In [1]: import numpy as np

In [2]: from numpy import linalg as LA

In [3]: np.set_printoptions(precision=1, suppress=True, linewidth=100, floatmode="fixed")

In [4]: J = np.array([[-7, -25, 55, -16, 76],
   ...:     [-6, -20, 51, -25, 54],
   ...:     [-32, 26, 49, -32, 51],
   ...:     [3, -32, 39, 2, 48],
   ...:     [19, -60, 40, 7, 48],
   ...:     [-26, 16, 52, -43, 51],
   ...:     [-4, -6, 10, -13, 61],
   ...:     [-7, 0, 23, -7, 9],
   ...:     [-17, -8, 60, -15, 58],
   ...:     [-1, -22, 39, -24, 50],
   ...:     [-11, -28, 65, -3, 95],
   ...:     [17, -54, 28, 19, 58]])

In [5]: # looks like rank 4

In [6]: D = LA.norm(J[:, None] - J[None], axis=-1)

In [7]: print(LA.norm(J - J.mean(axis=0), axis=1))
[25.8 15.3 55.0 23.6 53.3 50.7 35.2 53.3 23.1 14.6 48.3 55.3]

In [8]: print(LA.matrix_rank(D ** 2))
6

In [9]: print(D[11].round(6).argsort(kind="stable")[:4])
[11  4  3  9]

In [10]: print(np.unravel_index(D.round(6).argmax(), D.shape))
(np.int64(2), np.int64(11))

In [11]: print(D[:5, :5])
[[  0.0  24.6  64.4  38.9  58.6]
 [ 24.6   0.0  53.4  33.7  58.4]
 [ 64.4  53.4   0.0  76.5 107.7]
 [ 38.9  33.7  76.5   0.0  32.6]
 [ 58.6  58.4 107.7  32.6   0.0]]

In [12]: rk = LA.matrix_rank(J)

In [13]: print(rk)
4

In [14]: null = LA.svd(J)[2][rk:].T

In [15]: print(null.shape)
(5, 1)

In [16]: print(np.round(J @ null, 1) + 0)
[[0.0]
 [0.0]
 [0.0]
 [0.0]
 [0.0]
 [0.0]
 [0.0]
 [0.0]
 [0.0]
 [0.0]
 [0.0]
 [0.0]]

In [17]: print([int(LA.matrix_rank(J[:i])) for i in range(1, len(J) + 1)])
[1, 2, 3, 4, 4, 4, 4, 4, 4, 4, 4, 4]

In [18]: print(np.allclose(J @ null, 0))
True

In [19]: Xs = J - J.mean(axis=0)

In [20]: U, sigma, Vh = LA.svd(Xs, full_matrices=False)

In [21]: print((np.sign(U[:, 0]) == np.sign(U[0, 0])).astype(int))
[1 0 0 1 1 0 0 0 0 0 1 1]

In [22]: print(LA.matrix_rank(Xs))
4

In [23]: print(np.abs(Vh[0]).argmax())
1

In [24]: print(Vh[0] * np.sign(Vh[0, np.abs(Vh[0]).argmax()]))
[-0.4  0.8  0.1 -0.5 -0.1]

In [25]: print(sigma.round(1) + 0)
[109.9  76.8  37.7  26.5   0.0]

In [26]: print(np.allclose(J[:-1].T @ LA.lstsq(J[:-1].T, J[-1])[0], J[-1]))
True

In [27]: print(np.abs(np.diag(LA.qr(J)[1])) > 1e-9)
[ True  True  True  True False]

In [28]: try:
    ...:     LA.inv(J)
    ...: except LA.LinAlgError as e:
    ...:     print(e)
    ...: 
Last 2 dimensions of the array must be square

In [29]: cent = J[[11, 7]].astype(float)

In [30]: for _ in range(4):
    ...:     idx = LA.norm(J[:, None] - cent, axis=-1).argmin(axis=1)
    ...:     cent = np.array([J[idx == j].mean(axis=0) for j in range(2)])
    ...: 

In [31]: print(idx)
[0 1 1 0 0 1 1 1 1 1 0 0]

In [32]: print(cent[1] - cent[0])
[-17.5  37.8  -4.8 -24.5 -17.3]
